$ python3 -q
>>> import numpy as np
>>> np.set_printoptions(precision=1, suppress=True, linewidth=160)
>>> tidy = lambda a: np.round(a, 1) + 0
>>> E = np.load("m.npy")
>>> print(E)
[[ 1  1  1  1  1  1  1  1]
 [ 1 -1  1 -1  1 -1  1 -1]
 [ 1 -1 -1  1  1 -1 -1  1]
 [ 1  1  1  1 -1 -1 -1 -1]]
>>> rng = np.random.default_rng(54549)
>>> other = E + rng.integers(-2, 3, (4, 3)) @ rng.integers(-2, 3, (3, 8))
>>> print(other)
[[ 1 -4 -2 -2  2  3  0  0]
 [-1  3 -1  7  3 -1  7 -3]
 [-5  1  1  5  2 -4  1  0]
 [-5  3  3  5  0 -4  1 -2]]
>>> print(np.abs(other - E).sum(axis=1))
[16 26 21 21]
>>> print(tidy(np.linalg.svd(other - E, compute_uv=False)))
[15.9  7.1  5.5  0. ]
>>> print(np.linalg.matrix_rank(other - E, tol=1e-8))
3
>>> print(other - E)
[[ 0 -5 -3 -3  1  2 -1 -1]
 [-2  4 -2  8  2  0  6 -2]
 [-6  2  2  4  1 -3  2 -1]
 [-6  2  2  4  1 -3  2 -1]]
>>> m1 = np.loadtxt("a.csv", delimiter=",")
>>> print(tidy(m1))
[[ 0.5  0.   0.   0.3  0.3  0.3 -0.1]
 [ 0.   0.9  0.2  0.   0.   0.1  0.1]
 [ 0.   0.2  0.   0.   0.   0.   0. ]
 [ 0.3  0.   0.   0.2  0.2  0.2 -0.1]
 [ 0.3  0.   0.   0.2  0.1  0.1 -0.1]
 [ 0.3  0.1  0.   0.2  0.1  0.2 -0.1]
 [-0.1  0.1  0.  -0.1 -0.1 -0.1  0. ]]
>>> # equal to its transpose
>>> print(np.unravel_index(np.abs(m1).argmax(), m1.shape))
(np.int64(1), np.int64(1))
>>> print(np.linalg.matrix_rank(m1))
2
>>> print(tidy(np.abs(m1).max()))
0.9
>>> print(tidy(m1.mean(axis=0)))
[0.2 0.2 0.  0.1 0.1 0.1 0. ]
>>> print(tidy(m1 - m1[0]))
[[ 0.   0.   0.   0.   0.   0.   0. ]
 [-0.5  1.   0.2 -0.4 -0.2 -0.1  0.2]
 [-0.5  0.2  0.1 -0.3 -0.3 -0.3  0.1]
 [-0.2  0.   0.  -0.1 -0.1 -0.1  0. ]
 [-0.2  0.   0.  -0.1 -0.1 -0.1  0.1]
 [-0.2  0.2  0.  -0.2 -0.1 -0.1  0.1]
 [-0.6  0.1  0.1 -0.4 -0.3 -0.3  0.2]]
>>> print(tidy(np.linalg.norm(m1)))
1.4
>>> Uu, sigma, vt = np.linalg.svd(m1)
>>> evecs = vt[:(sigma > 1e-8).sum()]
>>> vec = m1[5] + -2 * m1[1] + rng.integers(2) * np.eye(7)[6]
>>> print(tidy(vec))
[ 0.3 -1.7 -0.4  0.2  0.1 -0.1  0.8]
>>> print(tidy(evecs.T @ evecs))
[[ 0.5  0.   0.   0.3  0.3  0.3 -0.1]
 [ 0.   0.9  0.2  0.   0.   0.1  0.1]
 [ 0.   0.2  0.   0.   0.   0.   0. ]
 [ 0.3  0.   0.   0.2  0.2  0.2 -0.1]
 [ 0.3  0.   0.   0.2  0.1  0.1 -0.1]
 [ 0.3  0.1  0.   0.2  0.1  0.2 -0.1]
 [-0.1  0.1  0.  -0.1 -0.1 -0.1  0. ]]
>>> w, evecs = np.linalg.eigh(m1)
>>> vec = np.array([1, 3, 2, 3, 1, 3, 0])
>>> print(tidy(np.linalg.eigvalsh(m1[1:, 1:])))
[0.  0.  0.  0.  0.5 1. ]
>>> print(tidy(evecs * np.maximum(w, 0) @ evecs.T))
[[ 0.5  0.   0.   0.3  0.3  0.3 -0.1]
 [ 0.   0.9  0.2  0.   0.   0.1  0.1]
 [ 0.   0.2  0.   0.   0.   0.   0. ]
 [ 0.3  0.   0.   0.2  0.2  0.2 -0.1]
 [ 0.3  0.   0.   0.2  0.1  0.1 -0.1]
 [ 0.3  0.1  0.   0.2  0.1  0.2 -0.1]
 [-0.1  0.1  0.  -0.1 -0.1 -0.1  0. ]]
>>> print(tidy(np.abs(m1).sum(axis=1).max()), tidy(np.abs(w).max()))
1.5 1.0
>>> A = np.load("w.npy")
>>> print(tidy(A))
[[-0.6  0.3  0.7 -0.2  0.2  0. ]
 [ 0.  -0.4 -0.2 -0.5  0.6  0.5]
 [-0.2  0.6 -0.4 -0.3 -0.3  0.5]
 [ 0.3 -0.3  0.5  0.  -0.5  0.5]
 [-0.7 -0.4 -0.2  0.4 -0.2  0.2]
 [ 0.2  0.3  0.1  0.7  0.4  0.4]]
>>> # keeps lengths
>>> th = np.radians(120)
>>> R = np.eye(6)
>>> R[5, 5] = R[2, 2] = np.cos(th)
>>> R[5, 2], R[2, 5] = -np.sin(th), np.sin(th)
>>> print(tidy(R))
[[ 1.   0.   0.   0.   0.   0. ]
 [ 0.   1.   0.   0.   0.   0. ]
 [ 0.   0.  -0.5  0.   0.   0.9]
 [ 0.   0.   0.   1.   0.   0. ]
 [ 0.   0.   0.   0.   1.   0. ]
 [ 0.   0.  -0.9  0.   0.  -0.5]]
>>> other = A @ R.T
>>> print(np.allclose(np.linalg.norm(A, axis=1), np.linalg.norm(other, axis=1)))
True
>>> def softmax(z):
...     e = np.exp(z - z.max(axis=-1, keepdims=True))
...     return e / e.sum(axis=-1, keepdims=True)
... 
>>> print(tidy(softmax(R[2] + 2)))
[0.1 0.1 0.1 0.1 0.1 0.3]
>>> print(tidy(softmax(10 * R[2])))
[0. 0. 0. 0. 0. 1.]
>>> att = R @ R.T / np.sqrt(6)
>>> print(tidy(softmax(att)[2] @ R))
[ 0.2  0.2 -0.2  0.2  0.2  0.1]
>>> print(tidy(softmax(att + np.triu(np.full(att.shape, -np.inf), 1))))
[[1.  0.  0.  0.  0.  0. ]
 [0.4 0.6 0.  0.  0.  0. ]
 [0.3 0.3 0.4 0.  0.  0. ]
 [0.2 0.2 0.2 0.3 0.  0. ]
 [0.2 0.2 0.2 0.2 0.3 0. ]
 [0.2 0.2 0.2 0.2 0.2 0.2]]
>>> print(tidy(softmax(att)))
[[0.2 0.2 0.2 0.2 0.2 0.2]
 [0.2 0.2 0.2 0.2 0.2 0.2]
 [0.2 0.2 0.2 0.2 0.2 0.2]
 [0.2 0.2 0.2 0.2 0.2 0.2]
 [0.2 0.2 0.2 0.2 0.2 0.2]
 [0.2 0.2 0.2 0.2 0.2 0.2]]
>>> print(softmax(att).round(6).argmax(axis=1))
[0 1 2 3 4 5]
>>> w1 = np.array([[-1, 4, 2, -5],
...     [-1, -5, 1, -1],
...     [-1, 4, -4, 5],
...     [0, -2, -2, 4],
...     [1, -4, 3, -2],
...     [3, 1, -1, -2]])
>>> b = np.array([2, 3, -3, -1])
>>> H = np.maximum(A @ w1 + b, 0)
>>> print(tidy(H))
[[ 1.8  1.7  0.   3.6]
 [ 4.6  3.4  0.   0. ]
 [ 3.2  0.3  0.   0. ]
 [ 2.4 10.7  0.   0.2]
 [ 3.7  1.9  0.   3.8]
 [ 3.2  0.   0.   0. ]]
>>> print((H > 0).mean(axis=0))
[1.  1.  0.  0.5]
>>> cent = np.array([[3, 0, -1], [-2, 1, 0], [-2, 2, 3], [1, -3, 0]])
>>> print((H @ cent).round(6).argmax(axis=1))
[0 0 0 1 0 0]
>>> mat = np.loadtxt("arr.csv", delimiter=",")
>>> print(mat)
[[0. 7. 2. 2. 4. 6. 9. 4. 0.]
 [0. 0. 1. 6. 4. 5. 6. 1. 9.]
 [0. 0. 0. 2. 4. 8. 6. 5. 1.]
 [0. 0. 0. 0. 2. 5. 6. 4. 8.]
 [0. 0. 0. 0. 0. 0. 1. 4. 2.]
 [0. 0. 0. 0. 0. 0. 2. 0. 5.]
 [0. 0. 0. 0. 0. 0. 0. 7. 7.]
 [0. 0. 0. 0. 0. 0. 0. 0. 3.]
 [0. 0. 0. 0. 0. 0. 0. 0. 0.]]
>>> print(tidy(np.sort(np.linalg.eigvals(mat))))
[0. 0. 0. 0. 0. 0. 0. 0. 0.]
>>> print(np.prod(np.diag(mat)), tidy(np.linalg.det(mat)))
0.0 0.0
>>> print(np.linalg.matrix_rank(mat - mat[0, 0] * np.eye(9)))
7
>>> rk = np.linalg.matrix_rank(mat)
>>> print(rk)
7
>>> null = np.linalg.svd(mat)[2][rk:].T
>>> print(tidy(mat @ null))
[[0. 0.]
 [0. 0.]
 [0. 0.]
 [0. 0.]
 [0. 0.]
 [0. 0.]
 [0. 0.]
 [0. 0.]
 [0. 0.]]
>>> print([int(np.linalg.matrix_rank(mat[:, :j + 1])) for j in range(9)])
[0, 1, 2, 3, 4, 4, 5, 6, 7]
>>> print([int(np.linalg.matrix_rank(np.delete(mat, i, axis=0))) for i in range(9)])
[6, 6, 6, 6, 7, 7, 7, 7, 7]
>>> print(np.linalg.lstsq(mat[:-1].T, mat[-1])[2])
7
>>> print(tidy(mat @ np.linalg.pinv(mat) @ mat))
[[0. 7. 2. 2. 4. 6. 9. 4. 0.]
 [0. 0. 1. 6. 4. 5. 6. 1. 9.]
 [0. 0. 0. 2. 4. 8. 6. 5. 1.]
 [0. 0. 0. 0. 2. 5. 6. 4. 8.]
 [0. 0. 0. 0. 0. 0. 1. 4. 2.]
 [0. 0. 0. 0. 0. 0. 2. 0. 5.]
 [0. 0. 0. 0. 0. 0. 0. 7. 7.]
 [0. 0. 0. 0. 0. 0. 0. 0. 3.]
 [0. 0. 0. 0. 0. 0. 0. 0. 0.]]
>>> other = mat + rng.integers(-2, 3, (9, 7)) @ rng.integers(-2, 3, (7, 9))
>>> print(other)
[[  4.  10.   1.   2.  12.  14.  12.  -2.   0.]
 [ -3.   1.   8.   0.   6.   1.  -1.   4.   5.]
 [  9.  -2.  -5.   8.   5.  20.   3.  13.   1.]
 [ -8.   1.   2.   0.   1.   1.  12.  -3.  10.]
 [-13.   4.   8.   8.  -1.   6.   7.   6.   7.]
 [  1.   1.  -4.  10.   0.   9.  11.  -2.  11.]
 [  6.  -4.  -6.   2.  -3.   1.   3.   7.   7.]
 [ -6.   4.   3. -10.   0.  -2.   4.  -5.  -1.]
 [  7.  -2.  -8.  -3.  -5.  -5.  -5.   4.  -1.]]
>>> print(tidy(np.linalg.svd(other - mat, compute_uv=False)))
[29.4 28.  16.5 15.   7.1  3.8  1.4  0.   0. ]
>>> print(np.abs(other - mat).sum(axis=1))
[33. 37. 46. 31. 53. 42. 25. 38. 40.]
>>> print(np.linalg.matrix_rank(other - mat, tol=1e-8))
7
>>> print(other - mat)
[[  4.   3.  -1.   0.   8.   8.   3.  -6.   0.]
 [ -3.   1.   7.  -6.   2.  -4.  -7.   3.  -4.]
 [  9.  -2.  -5.   6.   1.  12.  -3.   8.   0.]
 [ -8.   1.   2.   0.  -1.  -4.   6.  -7.   2.]
 [-13.   4.   8.   8.  -1.   6.   6.   2.   5.]
 [  1.   1.  -4.  10.   0.   9.   9.  -2.   6.]
 [  6.  -4.  -6.   2.  -3.   1.   3.   0.   0.]
 [ -6.   4.   3. -10.   0.  -2.   4.  -5.  -4.]
 [  7.  -2.  -8.  -3.  -5.  -5.  -5.   4.  -1.]]
>>> arr = np.array([[5.0, 0.0, 0.0, 0.0, 0.0, 0.0, 0.0],
...     [0.0, 14.0, 6.0, 3.0, 6.0, 0.0, 3.0],
...     [0.0, 6.0, 9.0, 2.0, 4.0, 0.0, 2.0],
...     [0.0, 3.0, 2.0, 6.0, 2.0, 0.0, 1.0],
...     [0.0, 6.0, 4.0, 2.0, 9.0, 0.0, 2.0],
...     [0.0, 0.0, 0.0, 0.0, 0.0, 5.0, 0.0],
...     [0.0, 3.0, 2.0, 1.0, 2.0, 0.0, 6.0]])
>>> vec = np.array([6, 3, 0, -3, -8, 8])
>>> y = A @ vec
>>> print(tidy(y))
[-3.5 -0.7  8.6  9.2 -3.4 -0.2]
>>> print(tidy(np.linalg.solve(A, y)))
[ 6.  3.  0. -3. -8.  8.]
>>> vec = np.array([0, 1, 3, 2, 1, 1, 2])
>>> y = arr @ vec
>>> b, lr = np.zeros(7), 1 / np.linalg.norm(arr, 2) ** 2
>>> for i in range(15):
...     b -= lr * arr.T @ (arr @ b - y)
...     if i % 5 == 0: print(i, round(np.linalg.norm(arr @ b - y), 1))
... 
0 13.7
5 10.9
10 8.8
>>> print(tidy(np.linalg.cond(arr)))
4.8
>>> print(tidy(b))
[0.  1.7 2.3 1.4 1.3 0.5 1.4]
>>> low = np.linalg.cholesky(arr)
>>> print(tidy(np.prod(np.diag(low)) ** 2), tidy(np.linalg.det(arr)))
375000.0 375000.0
>>> print(tidy(np.diag(low) ** 2))
[ 5.  14.   6.4  5.3  6.1  5.   5.2]
>>> print(np.linalg.eigvalsh(arr).min() > 0)
True
>>> print(np.allclose(arr @ arr.T, arr.T @ arr))
True
>>> print(tidy(np.sort(np.abs(np.linalg.eigvals(arr)))))
[ 5.  5.  5.  5.  5.  5. 24.]
>>> w, evecs = np.linalg.eigh(arr)
>>> vec = np.array([5, 0, 5, 4, -5, 5, 3])
>>> print(tidy(evecs * np.sqrt(w) @ evecs.T))
[[2.2 0.  0.  0.  0.  0.  0. ]
 [0.  3.5 0.8 0.4 0.8 0.  0.4]
 [0.  0.8 2.8 0.3 0.6 0.  0.3]
 [0.  0.4 0.3 2.4 0.3 0.  0.1]
 [0.  0.8 0.6 0.3 2.8 0.  0.3]
 [0.  0.  0.  0.  0.  2.2 0. ]
 [0.  0.4 0.3 0.1 0.3 0.  2.4]]
>>> print(tidy(vec @ arr @ vec / (vec @ vec)), tidy(w[0]), w[-1])
5.4 5.0 24.0
>>> print(tidy(evecs * np.abs(w) @ evecs.T))
[[ 5.  0.  0.  0.  0.  0.  0.]
 [ 0. 14.  6.  3.  6.  0.  3.]
 [ 0.  6.  9.  2.  4.  0.  2.]
 [ 0.  3.  2.  6.  2.  0.  1.]
 [ 0.  6.  4.  2.  9.  0.  2.]
 [ 0.  0.  0.  0.  0.  5.  0.]
 [ 0.  3.  2.  1.  2.  0.  6.]]
>>> print(np.abs(arr).sum(axis=1).max(), np.abs(w).max())
32.0 24.0
>>> data = np.load("mat.npy")
>>> print(data)
[[-2  3  3  3 -3 -1  2  1 -3  3]
 [ 2  3  3  3  3 -3  3  0 -3  2]
 [ 2 -1 -2 -3  0  2  0  0  1  3]
 [ 3 -2  3 -3 -2 -2 -2 -3  1  0]
 [-1  3 -2  1  0 -1 -2 -1 -1  2]
 [ 0  2  3 -1  0  3 -2 -3 -1  0]
 [-1  2  0  0 -3  1  2  1  2  0]]
>>> cov = data.T @ data
>>> print(np.trace(cov), (data ** 2).sum())
307 307
>>> print(tidy(np.linalg.svd(data, compute_uv=False) ** 2))
[121.3  60.4  43.6  30.9  25.5  17.6   7.7]
>>> print(tidy(np.linalg.eigvalsh(cov)[::-1]))
[121.3  60.4  43.6  30.9  25.5  17.6   7.7   0.    0.    0. ]
>>> print((data @ data.T).shape)
(7, 7)
>>> print(np.diag(cov))
[23 40 44 38 31 29 29 21 26 26]
